$ python -q
>>> import numpy as np
>>> from numpy import linalg as LA
>>> np.set_printoptions(suppress=True, linewidth=100)
>>> E = np.load("data.npy")
>>> E.round(2)
array([[-0.72, -1.04, -3.  ],
       [-5.7 , -4.77, -3.  ],
       [-1.22, -1.41, -3.  ],
       [-2.92, -2.69, -3.  ],
       [ 5.14,  3.36, -3.  ],
       [-1.89, -1.92, -3.  ],
       [-0.97, -1.23, -3.  ],
       [ 1.36,  0.52, -3.  ],
       [-0.13, -0.6 , -3.  ],
       [-7.08, -5.81, -3.  ],
       [-0.9 , -1.18, -3.  ],
       [-0.78, -1.09, -3.  ]])
>>> rank = LA.matrix_rank(E)
>>> rank
np.int64(2)
>>> ns = LA.svd(E)[2][rank:].T
>>> np.round(E @ ns, 2) + 0
array([[0.],
       [0.],
       [0.],
       [0.],
       [0.],
       [0.],
       [0.],
       [0.],
       [0.],
       [0.],
       [0.],
       [0.]])
>>> ns.shape
(3, 1)
>>> np.round(ns[:, 0] / ns[np.abs(ns[:, 0]).round(6).argmax(), 0], 2)
array([-0.75,  1.  , -0.17])
>>> [int(LA.matrix_rank(E[:, :j + 1])) for j in range(3)]
[1, 2, 2]
>>> rng = np.random.default_rng(876114)
>>> other = E + rng.integers(-2, 3, (12, 2)) @ rng.integers(-2, 3, (2, 3))
>>> other.round(2)
array([[-6.72,  2.96, -4.  ],
       [ 0.3 , -8.77, -2.  ],
       [ 0.78, -3.41, -2.  ],
       [-2.92, -6.69,  1.  ],
       [ 9.14,  3.36, -5.  ],
       [ 2.11, -1.92, -5.  ],
       [-0.97,  2.77, -7.  ],
       [-2.64,  0.52, -1.  ],
       [ 1.87, -0.6 , -4.  ],
       [-5.08, -5.81, -4.  ],
       [-0.9 , -3.18, -1.  ],
       [ 3.22, -5.09, -1.  ]])
>>> np.round(LA.svd(other - E, compute_uv=False), 2) + 0
array([14.04,  9.79,  0.  ])
>>> np.round(other - E, 2)
array([[-6.,  4., -1.],
       [ 6., -4.,  1.],
       [ 2., -2.,  1.],
       [ 0., -4.,  4.],
       [ 4.,  0., -2.],
       [ 4.,  0., -2.],
       [ 0.,  4., -4.],
       [-4.,  0.,  2.],
       [ 2.,  0., -1.],
       [ 2.,  0., -1.],
       [ 0., -2.,  2.],
       [ 4., -4.,  2.]])
>>> Xc = other - other.mean(axis=0)
>>> left, s, Vt = LA.svd(Xc, full_matrices=False)
>>> round((s ** 2).sum() ** 2 / (s ** 4).sum(), 2)
np.float64(2.22)
>>> np.abs(Vt[0]).argmax()
np.int64(1)
>>> np.abs(left[:, 0]).argmax()
np.int64(4)
>>> np.round(s ** 2 / (s ** 2).sum(), 2)
array([0.54, 0.38, 0.07])
>>> np.round(Vt[0] * np.sign(Vt[0, np.abs(Vt[0]).argmax()]), 2)
array([ 0.62,  0.71, -0.32])
>>> np.searchsorted(np.cumsum(s ** 2) / (s ** 2).sum(), 0.9) + 1
np.int64(2)
>>> np.round(np.abs(Vt[-1]), 2)
array([0.05, 0.38, 0.92])
>>> def softmax(z):
...     e = np.exp(z - z.max(axis=-1, keepdims=True))
...     return e / e.sum(axis=-1, keepdims=True)
... 
>>> np.round(softmax(E).sum(axis=1), 2)
array([1., 1., 1., 1., 1., 1., 1., 1., 1., 1., 1., 1.])
>>> np.round(softmax(E[4] + -3), 2) + 0
array([0.86, 0.14, 0.  ])
>>> np.round(softmax(10 * E[4]), 2) + 0
array([1., 0., 0.])
>>> att = E @ E.T / np.sqrt(3)
>>> softmax(att).round(6).argmax(axis=1)
array([9, 9, 9, 9, 4, 9, 9, 4, 9, 9, 9, 9])
>>> left, s, Vt = LA.svd(E)
>>> np.argmax(s[:-1] / (s[1:] + 1e-6)) + 1
np.int64(2)
>>> other = left[:, :2] @ np.diag(s[:2]) @ Vt[:2]
>>> round(LA.norm(E - other, 2), 2), round(s[2], 2)
(np.float64(0.0), np.float64(0.0))
>>> round(np.abs(E - other).max(), 2)
np.float64(0.0)
>>> LA.matrix_rank(other)
np.int64(2)
>>> round(float(LA.norm(E - other) / LA.norm(E)), 2)
0.0
>>> LA.matrix_rank(E, rtol=0.05)
np.int64(2)
>>> M = np.loadtxt("arr.csv", delimiter=",")
>>> M
array([[-1., -2., -2.],
       [-2., -1., -2.],
       [-2., -2., -1.]])
>>> evals, vecs = LA.eigh(M)
>>> np.round(vecs.T @ vecs, 2) + 0
array([[1., 0., 0.],
       [0., 1., 0.],
       [0., 0., 1.]])
>>> np.unique(evals.round(6) + 0, return_counts=True)[1]
array([1, 2])
>>> np.round(LA.eigvalsh(M + -3 * np.eye(3)), 2)
array([-8., -2., -2.])
>>> (evals > 1e-8).sum(), (evals < -1e-8).sum()
(np.int64(2), np.int64(1))
>>> evals.round(2)
array([-5.,  1.,  1.])
>>> np.round(vecs @ np.diag(evals) @ vecs.T, 2)
array([[-1., -2., -2.],
       [-2., -1., -2.],
       [-2., -2., -1.]])
>>> Q = M.astype(float).copy()
>>> for j in range(3):
...     Q[:, j] -= Q[:, :j] @ (Q[:, :j].T @ Q[:, j])
...     Q[:, j] /= LA.norm(Q[:, j])
... 
>>> np.round(Q.T @ M, 2) + 0
array([[3.  , 2.67, 2.67],
       [0.  , 1.37, 0.65],
       [0.  , 0.  , 1.21]])
>>> feats = np.load("test2.npy")
>>> feats
array([[ 0., -1.],
       [-1.,  0.]])
>>> other = LA.inv(feats)
>>> round(LA.slogdet(feats)[0], 2)
np.float64(-1.0)
>>> round(float(LA.det(feats) * LA.det(other)), 2)
1.0
>>> np.round(LA.det(feats) * other, 2)
array([[0., 1.],
       [1., 0.]])
>>> np.allclose(other, feats.T)
True
>>> np.round(LA.inv(other), 2)
array([[-0., -1.],
       [-1., -0.]])
